$ python -q
>>> import numpy as np
>>> from numpy import linalg as LA
>>> np.set_printoptions(precision=3, suppress=True, linewidth=200, floatmode="fixed")
>>> def rnd(a):
...     return np.round(a, 3) + 0
... 
>>> data = np.loadtxt("a.csv", delimiter=",")
>>> data
array([[  7.102,   0.210,   0.731,   4.993,  -4.281,  -5.222,   1.206],
       [ -5.789,  -0.080,  -0.698,  -3.772,   3.094,   3.971,  -0.919],
       [ -2.809,  -1.616,   2.809,  -8.794,  11.586,   7.993,  -2.406],
       [  3.705,  -1.034,   2.817,  -2.803,   5.643,   2.003,  -0.897],
       [  2.493,  -0.479,   1.395,  -0.810,   2.192,   0.376,  -0.292],
       [  1.312,   0.092,   0.011,   1.199,  -1.192,  -1.213,   0.301],
       [  1.184,  -0.573,   1.389,  -2.012,   3.387,   1.593,  -0.603],
       [  3.097,  -0.795,   2.086,  -1.780,   3.948,   1.193,  -0.623],
       [ -5.023,   1.001,  -2.803,   1.642,  -4.396,  -0.809,   0.635],
       [ -1.337,  -0.110,  -0.038,  -1.190,   1.234,   1.221,  -0.301],
       [  5.187,   0.421,   0.047,   4.804,  -4.786,  -4.785,   1.189],
       [  7.003,  -0.477,   2.130,   1.763,   0.289,  -2.382,   0.306],
       [  4.563,   0.692,  -0.713,   5.784,  -6.516,  -5.575,   1.523],
       [ -6.998,   0.505,  -2.083,  -1.804,  -0.307,   2.403,  -0.302],
       [ -3.778,   0.435,  -1.405,  -0.368,  -1.000,   0.777,   0.002],
       [ -6.905,   1.208,  -3.486,   1.408,  -4.921,  -0.377,   0.621],
       [  0.598,  -0.325,   0.712,  -1.010,   1.710,   0.799,  -0.277],
       [ -6.985,   0.502,  -2.126,  -1.817,  -0.280,   2.378,  -0.350],
       [ -0.889,  -1.819,   3.489,  -8.612,  12.073,   7.599,  -2.419],
       [  2.990,  -1.513,   3.521,  -5.035,   8.505,   3.997,  -1.538],
       [  4.432,  -0.711,   2.090,  -0.560,   2.750,  -0.014,  -0.303],
       [ -1.104,   1.310,  -2.790,   5.217,  -8.018,  -4.400,   1.485],
       [  4.091,   1.678,  -2.860,   9.994, -12.805,  -9.196,   2.684],
       [ -4.300,   1.361,  -3.536,   3.826,  -7.314,  -2.802,   1.200],
       [ -0.489,   0.977,  -2.106,   4.230,  -6.298,  -3.627,   1.198],
       [ -2.491,   0.516,  -1.382,   0.810,  -2.194,  -0.389,   0.279],
       [ -8.235,   0.387,  -2.089,  -2.998,   0.898,   3.615,  -0.592],
       [  3.986,   0.977,  -1.335,   6.815,  -8.175,  -6.374,   1.836],
       [ -0.775,  -1.110,   2.083,  -5.441,   7.513,   4.775,  -1.524],
       [ -2.219,  -1.855,   3.497,  -9.793,  13.296,   8.809,  -2.680],
       [ -5.584,   1.267,  -3.496,   2.575,  -6.102,  -1.593,   0.920],
       [  4.133,   1.705,  -2.813,  10.016, -12.764,  -9.215,   2.697],
       [  1.088,  -1.294,   2.799,  -5.218,   8.024,   4.417,  -1.474],
       [ -3.386,  -1.293,   2.118,  -7.793,   9.921,   7.190,  -2.084],
       [ -6.306,   0.902,  -2.811,   0.406,  -3.216,   0.393,   0.272],
       [ -0.705,  -0.388,   0.693,  -2.169,   2.863,   1.980,  -0.594]])
>>> G = np.cov(data, rowvar=False)
>>> np.argsort(-data.std(axis=0).round(6), kind="stable")
array([4, 3, 5, 0, 2, 6, 1])
>>> rnd(data.std(axis=0))
array([4.284, 1.019, 2.287, 4.848, 6.616, 4.423, 1.330])
>>> np.argwhere(np.triu(np.abs(np.corrcoef(data.T)) > 0.8, 1))
array([[1, 2],
       [1, 3],
       [1, 4],
       [1, 5],
       [1, 6],
       [2, 4],
       [3, 4],
       [3, 5],
       [3, 6],
       [4, 5],
       [4, 6],
       [5, 6]])
>>> rnd(np.polyfit(data[:, 6], data[:, 5], 1))
array([-3.260,  0.099])
>>> M2 = np.c_[data[:, :2] @ np.array([[4, 0], [1, 1]]), np.array([2, 1, 8, 6, 6, 0, 6, 8, 7, 7, 1, 8, 3, 2, 9, 3, 1, 3, 4, 3, 7, 4, 9, 5, 9, 4, 7, 8, 5, 2, 5, 9, 5, 5, 9, 6])]
>>> rnd(M2)
array([[ 28.618,   0.210,   2.000],
       [-23.236,  -0.080,   1.000],
       [-12.852,  -1.616,   8.000],
       [ 13.786,  -1.034,   6.000],
       [  9.493,  -0.479,   6.000],
       [  5.340,   0.092,   0.000],
       [  4.163,  -0.573,   6.000],
       [ 11.593,  -0.795,   8.000],
       [-19.091,   1.001,   7.000],
       [ -5.458,  -0.110,   7.000],
       [ 21.169,   0.421,   1.000],
       [ 27.535,  -0.477,   8.000],
       [ 18.944,   0.692,   3.000],
       [-27.487,   0.505,   2.000],
       [-14.677,   0.435,   9.000],
       [-26.412,   1.208,   3.000],
       [  2.067,  -0.325,   1.000],
       [-27.438,   0.502,   3.000],
       [ -5.375,  -1.819,   4.000],
       [ 10.447,  -1.513,   3.000],
       [ 17.017,  -0.711,   7.000],
       [ -3.106,   1.310,   4.000],
       [ 18.042,   1.678,   9.000],
       [-15.839,   1.361,   5.000],
       [ -0.979,   0.977,   9.000],
       [ -9.448,   0.516,   4.000],
       [-32.553,   0.387,   7.000],
       [ 16.921,   0.977,   8.000],
       [ -4.210,  -1.110,   5.000],
       [-10.731,  -1.855,   2.000],
       [-21.069,   1.267,   5.000],
       [ 18.237,   1.705,   9.000],
       [  3.058,  -1.294,   5.000],
       [-14.837,  -1.293,   5.000],
       [-24.322,   0.902,   9.000],
       [ -3.208,  -0.388,   6.000]])
>>> rnd(LA.norm(LA.qr(data)[0].T @ M2, axis=0) ** 2 / ((M2 ** 2).sum(axis=0) + 1e-12))
array([1.000, 1.000, 0.127])
>>> rnd(LA.lstsq(data, M2[:, 0])[0])
array([4.000, 1.000, 0.000, 0.000, 0.000, 0.000, 0.000])
>>> rnd(LA.norm(M2 - data @ LA.lstsq(data, M2)[0], axis=0))
array([ 0.000,  0.000, 32.710])
>>> LA.matrix_rank(M2)
np.int64(3)
